>>> import numpy as np
>>> np.set_printoptions(precision=3, suppress=True, linewidth=120)
>>> data = np.load("w.npy")
>>> data
array([[0, 0, 0, 0, 0, 1, 0, 0, 0, 0, 0],
       [0, 0, 0, 0, 0, 0, 1, 0, 0, 0, 0],
       [0, 1, 0, 0, 0, 0, 0, 0, 0, 0, 0],
       [0, 0, 0, 1, 0, 0, 0, 0, 0, 0, 0],
       [0, 0, 0, 0, 0, 0, 0, 0, 1, 0, 0],
       [0, 0, 0, 0, 0, 0, 0, 0, 0, 0, 1],
       [0, 0, 0, 0, 0, 0, 0, 1, 0, 0, 0],
       [1, 0, 0, 0, 0, 0, 0, 0, 0, 0, 0],
       [0, 0, 1, 0, 0, 0, 0, 0, 0, 0, 0],
       [0, 0, 0, 0, 1, 0, 0, 0, 0, 0, 0],
       [0, 0, 0, 0, 0, 0, 0, 0, 0, 1, 0]])
>>> np.sort(np.abs(np.linalg.eigvals(data)))
array([1., 1., 1., 1., 1., 1., 1., 1., 1., 1., 1.])
>>> (data + data.T) / 2
array([[0. , 0. , 0. , 0. , 0. , 0.5, 0. , 0.5, 0. , 0. , 0. ],
       [0. , 0. , 0.5, 0. , 0. , 0. , 0.5, 0. , 0. , 0. , 0. ],
       [0. , 0.5, 0. , 0. , 0. , 0. , 0. , 0. , 0.5, 0. , 0. ],
       [0. , 0. , 0. , 1. , 0. , 0. , 0. , 0. , 0. , 0. , 0. ],
       [0. , 0. , 0. , 0. , 0. , 0. , 0. , 0. , 0.5, 0.5, 0. ],
       [0.5, 0. , 0. , 0. , 0. , 0. , 0. , 0. , 0. , 0. , 0.5],
       [0. , 0.5, 0. , 0. , 0. , 0. , 0. , 0.5, 0. , 0. , 0. ],
       [0.5, 0. , 0. , 0. , 0. , 0. , 0.5, 0. , 0. , 0. , 0. ],
       [0. , 0. , 0.5, 0. , 0.5, 0. , 0. , 0. , 0. , 0. , 0. ],
       [0. , 0. , 0. , 0. , 0.5, 0. , 0. , 0. , 0. , 0. , 0.5],
       [0. , 0. , 0. , 0. , 0. , 0.5, 0. , 0. , 0. , 0.5, 0. ]])
>>> round(np.abs(np.linalg.eigvals(data)).max(), 3)
np.float64(1.0)
>>> (data - data.T) / 2
array([[ 0. ,  0. ,  0. ,  0. ,  0. ,  0.5,  0. , -0.5,  0. ,  0. ,  0. ],
       [ 0. ,  0. , -0.5,  0. ,  0. ,  0. ,  0.5,  0. ,  0. ,  0. ,  0. ],
       [ 0. ,  0.5,  0. ,  0. ,  0. ,  0. ,  0. ,  0. , -0.5,  0. ,  0. ],
       [ 0. ,  0. ,  0. ,  0. ,  0. ,  0. ,  0. ,  0. ,  0. ,  0. ,  0. ],
       [ 0. ,  0. ,  0. ,  0. ,  0. ,  0. ,  0. ,  0. ,  0.5, -0.5,  0. ],
       [-0.5,  0. ,  0. ,  0. ,  0. ,  0. ,  0. ,  0. ,  0. ,  0. ,  0.5],
       [ 0. , -0.5,  0. ,  0. ,  0. ,  0. ,  0. ,  0.5,  0. ,  0. ,  0. ],
       [ 0.5,  0. ,  0. ,  0. ,  0. ,  0. , -0.5,  0. ,  0. ,  0. ,  0. ],
       [ 0. ,  0. ,  0.5,  0. , -0.5,  0. ,  0. ,  0. ,  0. ,  0. ,  0. ],
       [ 0. ,  0. ,  0. ,  0. ,  0.5,  0. ,  0. ,  0. ,  0. ,  0. , -0.5],
       [ 0. ,  0. ,  0. ,  0. ,  0. , -0.5,  0. ,  0. ,  0. ,  0.5,  0. ]])
>>> np.trace(data)
np.int64(1)
>>> np.linalg.matrix_power(data, 3)
array([[0, 0, 0, 0, 0, 0, 0, 0, 0, 1, 0],
       [1, 0, 0, 0, 0, 0, 0, 0, 0, 0, 0],
       [0, 0, 0, 0, 0, 0, 0, 1, 0, 0, 0],
       [0, 0, 0, 1, 0, 0, 0, 0, 0, 0, 0],
       [0, 1, 0, 0, 0, 0, 0, 0, 0, 0, 0],
       [0, 0, 0, 0, 1, 0, 0, 0, 0, 0, 0],
       [0, 0, 0, 0, 0, 1, 0, 0, 0, 0, 0],
       [0, 0, 0, 0, 0, 0, 0, 0, 0, 0, 1],
       [0, 0, 0, 0, 0, 0, 1, 0, 0, 0, 0],
       [0, 0, 1, 0, 0, 0, 0, 0, 0, 0, 0],
       [0, 0, 0, 0, 0, 0, 0, 0, 1, 0, 0]])
>>> data @ data.T
array([[1, 0, 0, 0, 0, 0, 0, 0, 0, 0, 0],
       [0, 1, 0, 0, 0, 0, 0, 0, 0, 0, 0],
       [0, 0, 1, 0, 0, 0, 0, 0, 0, 0, 0],
       [0, 0, 0, 1, 0, 0, 0, 0, 0, 0, 0],
       [0, 0, 0, 0, 1, 0, 0, 0, 0, 0, 0],
       [0, 0, 0, 0, 0, 1, 0, 0, 0, 0, 0],
       [0, 0, 0, 0, 0, 0, 1, 0, 0, 0, 0],
       [0, 0, 0, 0, 0, 0, 0, 1, 0, 0, 0],
       [0, 0, 0, 0, 0, 0, 0, 0, 1, 0, 0],
       [0, 0, 0, 0, 0, 0, 0, 0, 0, 1, 0],
       [0, 0, 0, 0, 0, 0, 0, 0, 0, 0, 1]])
>>> data.T @ data
array([[1, 0, 0, 0, 0, 0, 0, 0, 0, 0, 0],
       [0, 1, 0, 0, 0, 0, 0, 0, 0, 0, 0],
       [0, 0, 1, 0, 0, 0, 0, 0, 0, 0, 0],
       [0, 0, 0, 1, 0, 0, 0, 0, 0, 0, 0],
       [0, 0, 0, 0, 1, 0, 0, 0, 0, 0, 0],
       [0, 0, 0, 0, 0, 1, 0, 0, 0, 0, 0],
       [0, 0, 0, 0, 0, 0, 1, 0, 0, 0, 0],
       [0, 0, 0, 0, 0, 0, 0, 1, 0, 0, 0],
       [0, 0, 0, 0, 0, 0, 0, 0, 1, 0, 0],
       [0, 0, 0, 0, 0, 0, 0, 0, 0, 1, 0],
       [0, 0, 0, 0, 0, 0, 0, 0, 0, 0, 1]])
>>> np.sort(np.linalg.eigvals(data).real)
array([-1.   , -0.809, -0.809, -0.309, -0.309,  0.309,  0.309,  0.809,  0.809,  1.   ,  1.   ])
>>> (np.linalg.matrix_power((data != 0) + (data.T != 0) + np.eye(11), 11) > 0).astype(int)
array([[1, 1, 1, 0, 1, 1, 1, 1, 1, 1, 1],
       [1, 1, 1, 0, 1, 1, 1, 1, 1, 1, 1],
       [1, 1, 1, 0, 1, 1, 1, 1, 1, 1, 1],
       [0, 0, 0, 1, 0, 0, 0, 0, 0, 0, 0],
       [1, 1, 1, 0, 1, 1, 1, 1, 1, 1, 1],
       [1, 1, 1, 0, 1, 1, 1, 1, 1, 1, 1],
       [1, 1, 1, 0, 1, 1, 1, 1, 1, 1, 1],
       [1, 1, 1, 0, 1, 1, 1, 1, 1, 1, 1],
       [1, 1, 1, 0, 1, 1, 1, 1, 1, 1, 1],
       [1, 1, 1, 0, 1, 1, 1, 1, 1, 1, 1],
       [1, 1, 1, 0, 1, 1, 1, 1, 1, 1, 1]])
>>> data @ data
array([[0, 0, 0, 0, 0, 0, 0, 0, 0, 0, 1],
       [0, 0, 0, 0, 0, 0, 0, 1, 0, 0, 0],
       [0, 0, 0, 0, 0, 0, 1, 0, 0, 0, 0],
       [0, 0, 0, 1, 0, 0, 0, 0, 0, 0, 0],
       [0, 0, 1, 0, 0, 0, 0, 0, 0, 0, 0],
       [0, 0, 0, 0, 0, 0, 0, 0, 0, 1, 0],
       [1, 0, 0, 0, 0, 0, 0, 0, 0, 0, 0],
       [0, 0, 0, 0, 0, 1, 0, 0, 0, 0, 0],
       [0, 1, 0, 0, 0, 0, 0, 0, 0, 0, 0],
       [0, 0, 0, 0, 0, 0, 0, 0, 1, 0, 0],
       [0, 0, 0, 0, 1, 0, 0, 0, 0, 0, 0]])
>>> m1 = np.load("out15.npy")
>>> m1
array([[ 34,  10,  -6,  17,   6, -19,  -9,  -9,  -7],
       [ 10,  74,   6,  -8,   2, -11,  -2,  -1,  28],
       [ -6,   6,  47, -19,  -4,  14,  31,  -6,  -6],
       [ 17,  -8, -19,  80,  14,   9,   6,  -2,  15],
       [  6,   2,  -4,  14,  55,  -4, -16,  10,  13],
       [-19, -11,  14,   9,  -4,  64,  34,  27,   0],
       [ -9,  -2,  31,   6, -16,  34,  57,  -1,   0],
       [ -9,  -1,  -6,  -2,  10,  27,  -1,  36,   4],
       [ -7,  28,  -6,  15,  13,   0,   0,   4,  54]])
>>> t3 = np.stack([m1, 5 * m1, m1[::-1]])
>>> np.linalg.matrix_rank(t3.reshape(3, -1))
np.int64(2)
>>> (t3 @ m1.T).shape
(3, 9, 9)
>>> print(t3.sum(axis=0))
[[ 197   88  -42  117   49 -114  -54  -50   12]
 [  51  443   30  -50   22  -39  -13   30  172]
 [ -45   34  313 -108  -40  118  243  -37  -36]
 [  83  -59 -100  489   80  118   70   15   90]
 [  42   14  -28   98  385  -28 -112   70   91]
 [ -97  -74   65  134  -10  393  210  160   15]
 [ -60   -6  233   17 -100  218  373  -12   -6]
 [ -44   68  -30  -20   62  151   -8  215   52]
 [  -8  178  -42  107   84  -19   -9   15  317]]
>>> print(np.linalg.norm(t3, axis=(1, 2)))
[ 207.603 1038.015  207.603]
>>> print(t3.shape)
(3, 9, 9)
>>> m1.mean(axis=0)
array([ 1.889, 10.889,  6.333, 12.444,  8.444, 12.667, 11.111,  6.444, 11.222])
>>> print(np.linalg.svd(m1, compute_uv=False))
[125.043 102.107  93.125  67.535  46.41   36.558  12.205  10.116   7.9  ]
>>> np.diff(m1, axis=0)
array([[-24,  64,  12, -25,  -4,   8,   7,   8,  35],
       [-16, -68,  41, -11,  -6,  25,  33,  -5, -34],
       [ 23, -14, -66,  99,  18,  -5, -25,   4,  21],
       [-11,  10,  15, -66,  41, -13, -22,  12,  -2],
       [-25, -13,  18,  -5, -59,  68,  50,  17, -13],
       [ 10,   9,  17,  -3, -12, -30,  23, -28,   0],
       [  0,   1, -37,  -8,  26,  -7, -58,  37,   4],
       [  2,  29,   0,  17,   3, -27,   1, -32,  50]])
>>> np.abs(m1).max()
np.int64(80)
>>> print(np.linalg.matrix_rank(m1))
9
>>> np.count_nonzero(m1)
np.int64(77)
